$ python3 -q
>>> import numpy as np
>>> import numpy.linalg as la
>>> np.set_printoptions(precision=3, suppress=True, linewidth=200)
>>> W0 = np.loadtxt("w.csv", delimiter=",")
>>> print(W0)
[[ 0.316  0.04   0.268 -0.582  0.399  0.295 -0.108 -0.126  0.177  0.037  0.426]
 [-0.144  0.469  0.357  0.4   -0.119  0.249 -0.405  0.157  0.312 -0.289  0.162]
 [-0.604 -0.488  0.261 -0.248 -0.018  0.227  0.132  0.104  0.046 -0.425 -0.066]
 [ 0.288 -0.318  0.342  0.36   0.312 -0.307 -0.045 -0.49   0.092 -0.322 -0.154]
 [-0.288  0.026 -0.454  0.072  0.438 -0.438 -0.021  0.15   0.25  -0.206  0.44 ]
 [ 0.259 -0.348 -0.377 -0.163 -0.395  0.035 -0.402 -0.021  0.542 -0.123 -0.121]
 [ 0.259  0.272 -0.346  0.033  0.039  0.368  0.523 -0.086  0.06  -0.55  -0.118]
 [ 0.144 -0.141  0.142  0.177  0.359  0.099  0.26   0.545  0.455  0.294 -0.334]
 [ 0.23  -0.269  0.199  0.222 -0.434 -0.087  0.42   0.153  0.073  0.026  0.62 ]
 [-0.316 -0.113 -0.195  0.31   0.079  0.438  0.11  -0.53   0.254  0.42   0.145]
 [-0.201  0.372  0.225 -0.318 -0.234 -0.408  0.335 -0.278  0.474  0.087 -0.161]]
>>> print(round(float(W0[:, 6] @ W0[:, 7]), 3))
0.0
>>> print(np.round(W0 @ W0.T, 3) + 0)
[[1. 0. 0. 0. 0. 0. 0. 0. 0. 0. 0.]
 [0. 1. 0. 0. 0. 0. 0. 0. 0. 0. 0.]
 [0. 0. 1. 0. 0. 0. 0. 0. 0. 0. 0.]
 [0. 0. 0. 1. 0. 0. 0. 0. 0. 0. 0.]
 [0. 0. 0. 0. 1. 0. 0. 0. 0. 0. 0.]
 [0. 0. 0. 0. 0. 1. 0. 0. 0. 0. 0.]
 [0. 0. 0. 0. 0. 0. 1. 0. 0. 0. 0.]
 [0. 0. 0. 0. 0. 0. 0. 1. 0. 0. 0.]
 [0. 0. 0. 0. 0. 0. 0. 0. 1. 0. 0.]
 [0. 0. 0. 0. 0. 0. 0. 0. 0. 1. 0.]
 [0. 0. 0. 0. 0. 0. 0. 0. 0. 0. 1.]]
>>> print(la.pinv(W0))
[[ 0.316 -0.144 -0.604  0.288 -0.288  0.259  0.259  0.144  0.23  -0.316 -0.201]
 [ 0.04   0.469 -0.488 -0.318  0.026 -0.348  0.272 -0.141 -0.269 -0.113  0.372]
 [ 0.268  0.357  0.261  0.342 -0.454 -0.377 -0.346  0.142  0.199 -0.195  0.225]
 [-0.582  0.4   -0.248  0.36   0.072 -0.163  0.033  0.177  0.222  0.31  -0.318]
 [ 0.399 -0.119 -0.018  0.312  0.438 -0.395  0.039  0.359 -0.434  0.079 -0.234]
 [ 0.295  0.249  0.227 -0.307 -0.438  0.035  0.368  0.099 -0.087  0.438 -0.408]
 [-0.108 -0.405  0.132 -0.045 -0.021 -0.402  0.523  0.26   0.42   0.11   0.335]
 [-0.126  0.157  0.104 -0.49   0.15  -0.021 -0.086  0.545  0.153 -0.53  -0.278]
 [ 0.177  0.312  0.046  0.092  0.25   0.542  0.06   0.455  0.073  0.254  0.474]
 [ 0.037 -0.289 -0.425 -0.322 -0.206 -0.123 -0.55   0.294  0.026  0.42   0.087]
 [ 0.426  0.162 -0.066 -0.154  0.44  -0.121 -0.118 -0.334  0.62   0.145 -0.161]]
>>> rng = np.random.default_rng(43121)
>>> idx = rng.permutation(11)
>>> B = W0[:, idx] * rng.choice([-1, 1], 11)
>>> print(B)
[[-0.037  0.177 -0.582 -0.126  0.04  -0.268 -0.295  0.316 -0.399 -0.426  0.108]
 [ 0.289  0.312  0.4    0.157  0.469 -0.357 -0.249 -0.144  0.119 -0.162  0.405]
 [ 0.425  0.046 -0.248  0.104 -0.488 -0.261 -0.227 -0.604  0.018  0.066 -0.132]
 [ 0.322  0.092  0.36  -0.49  -0.318 -0.342  0.307  0.288 -0.312  0.154  0.045]
 [ 0.206  0.25   0.072  0.15   0.026  0.454  0.438 -0.288 -0.438 -0.44   0.021]
 [ 0.123  0.542 -0.163 -0.021 -0.348  0.377 -0.035  0.259  0.395  0.121  0.402]
 [ 0.55   0.06   0.033 -0.086  0.272  0.346 -0.368  0.259 -0.039  0.118 -0.523]
 [-0.294  0.455  0.177  0.545 -0.141 -0.142 -0.099  0.144 -0.359  0.334 -0.26 ]
 [-0.026  0.073  0.222  0.153 -0.269 -0.199  0.087  0.23   0.434 -0.62  -0.42 ]
 [-0.42   0.254  0.31  -0.53  -0.113  0.195 -0.438 -0.316 -0.079 -0.145 -0.11 ]
 [-0.087  0.474 -0.318 -0.278  0.372 -0.225  0.408 -0.201  0.234  0.161 -0.335]]
>>> left, _, VT = la.svd(W0.T @ B)
>>> print(np.round(la.lstsq(W0, B)[0], 3) + 0)
[[ 0.  0.  0.  0.  0.  0.  0.  1.  0.  0.  0.]
 [ 0.  0.  0.  0.  1.  0.  0.  0.  0.  0.  0.]
 [ 0.  0.  0.  0.  0. -1.  0.  0.  0.  0.  0.]
 [ 0.  0.  1.  0.  0.  0.  0.  0.  0.  0.  0.]
 [ 0.  0.  0.  0.  0.  0.  0.  0. -1.  0.  0.]
 [ 0.  0.  0.  0.  0.  0. -1.  0.  0.  0.  0.]
 [ 0.  0.  0.  0.  0.  0.  0.  0.  0.  0. -1.]
 [ 0.  0.  0.  1.  0.  0.  0.  0.  0.  0.  0.]
 [ 0.  1.  0.  0.  0.  0.  0.  0.  0.  0.  0.]
 [-1.  0.  0.  0.  0.  0.  0.  0.  0.  0.  0.]
 [ 0.  0.  0.  0.  0.  0.  0.  0.  0. -1.  0.]]
>>> print(np.round(left @ VT, 3) + 0)
[[ 0.  0.  0.  0.  0.  0.  0.  1.  0.  0.  0.]
 [ 0.  0.  0.  0.  1.  0.  0.  0.  0.  0.  0.]
 [ 0.  0.  0.  0.  0. -1.  0.  0.  0.  0.  0.]
 [ 0.  0.  1.  0.  0.  0.  0.  0.  0.  0.  0.]
 [ 0.  0.  0.  0.  0.  0.  0.  0. -1.  0.  0.]
 [ 0.  0.  0.  0.  0.  0. -1.  0.  0.  0.  0.]
 [ 0.  0.  0.  0.  0.  0.  0.  0.  0.  0. -1.]
 [ 0.  0.  0.  1.  0.  0.  0.  0.  0.  0.  0.]
 [ 0.  1.  0.  0.  0.  0.  0.  0.  0.  0.  0.]
 [-1.  0.  0.  0.  0.  0.  0.  0.  0.  0.  0.]
 [ 0.  0.  0.  0.  0.  0.  0.  0.  0. -1.  0.]]
>>> print(idx)
[ 9  8  3  7  1  2  5  0  4 10  6]
